% python3 -q
>>> import numpy as np
>>> np.set_printoptions(precision=1, suppress=True, linewidth=120)
>>> X = np.loadtxt("x.csv", delimiter=",")
>>> X
array([[ -4., -16.,   0.,   0.],
       [ -3., -12.,   0.,   0.],
       [ -2.,  -8.,   0.,   0.]])
>>> # null space of dimension 3
>>> Uu, s, VT = np.linalg.svd(X)
>>> vecs = VT[:(s > 1e-8).sum()]
>>> rng = np.random.default_rng(4981)
>>> x = X[2] + -2 * X[1] + rng.integers(2) * np.eye(4)[0]
>>> x
array([ 4., 16.,  0.,  0.])
>>> np.linalg.matrix_rank(np.vstack([X, x]))
np.int64(1)
>>> np.allclose(vecs.T @ vecs @ x, x)
True
>>> vecs.T @ vecs
array([[0.1, 0.2, 0. , 0. ],
       [0.2, 0.9, 0. , 0. ],
       [0. , 0. , 0. , 0. ],
       [0. , 0. , 0. , 0. ]])
>>> round(np.linalg.norm(x - vecs.T @ vecs @ x), 1)
np.float64(0.0)
>>> X @ np.linalg.pinv(X) @ X
array([[ -4., -16.,   0.,   0.],
       [ -3., -12.,   0.,   0.],
       [ -2.,  -8.,   0.,   0.]])
>>> np.abs(np.diag(np.linalg.qr(X)[1])) > 1e-9
array([ True, False, False])
>>> np.linalg.lstsq(X[:-1].T, X[-1])[2]
np.int32(1)
>>> round(float(np.linalg.norm(X, 2) / np.linalg.norm(X)), 1)
1.0
>>> np.argsort(-np.linalg.norm(X, axis=0).round(6), kind="stable")[:3]
array([1, 0, 2])
>>> M2 = X / np.sqrt((X ** 2).mean(axis=1, keepdims=True))
>>> M2[0]
array([-0.5, -1.9,  0. ,  0. ])
>>> np.linalg.matrix_rank(M2) == np.linalg.matrix_rank(X)
np.True_
>>> M2 = X[0, 0] * X[1:] - np.outer(X[1:, 0], X[0])
>>> M2
array([[0., 0., 0., 0.],
       [0., 0., 0., 0.]])
>>> np.linalg.matrix_rank(M2), np.linalg.matrix_rank(X)
(np.int64(0), np.int64(1))
>>> X[:, 0] / X[0, 0]
array([1. , 0.8, 0.5])
>>> u = np.array([-2, -1, 1, 2, 2, -1, 2])
>>> J = u[np.abs(np.subtract.outer(np.arange(7), np.arange(7)))]
>>> J
array([[-2, -1,  1,  2,  2, -1,  2],
       [-1, -2, -1,  1,  2,  2, -1],
       [ 1, -1, -2, -1,  1,  2,  2],
       [ 2,  1, -1, -2, -1,  1,  2],
       [ 2,  2,  1, -1, -2, -1,  1],
       [-1,  2,  2,  1, -1, -2, -1],
       [ 2, -1,  2,  2,  1, -1, -2]])
>>> # symmetric, so the eigenvalues are real
>>> round(float(np.linalg.eigvalsh(J).min()), 1)
-6.8
>>> np.all(np.linalg.eigvalsh(J) > 0)
np.False_
>>> m1 = np.load("block12.npy")
>>> m1
array([[-1., -2.,  0.,  0.],
       [-2., -1.,  0.,  0.],
       [ 0.,  0., -1., -2.],
       [ 0.,  0., -2., -1.]])
>>> m1 @ m1
array([[5., 4., 0., 0.],
       [4., 5., 0., 0.],
       [0., 0., 5., 4.],
       [0., 0., 4., 5.]])
>>> round(np.linalg.det(m1), 1)
np.float64(9.0)
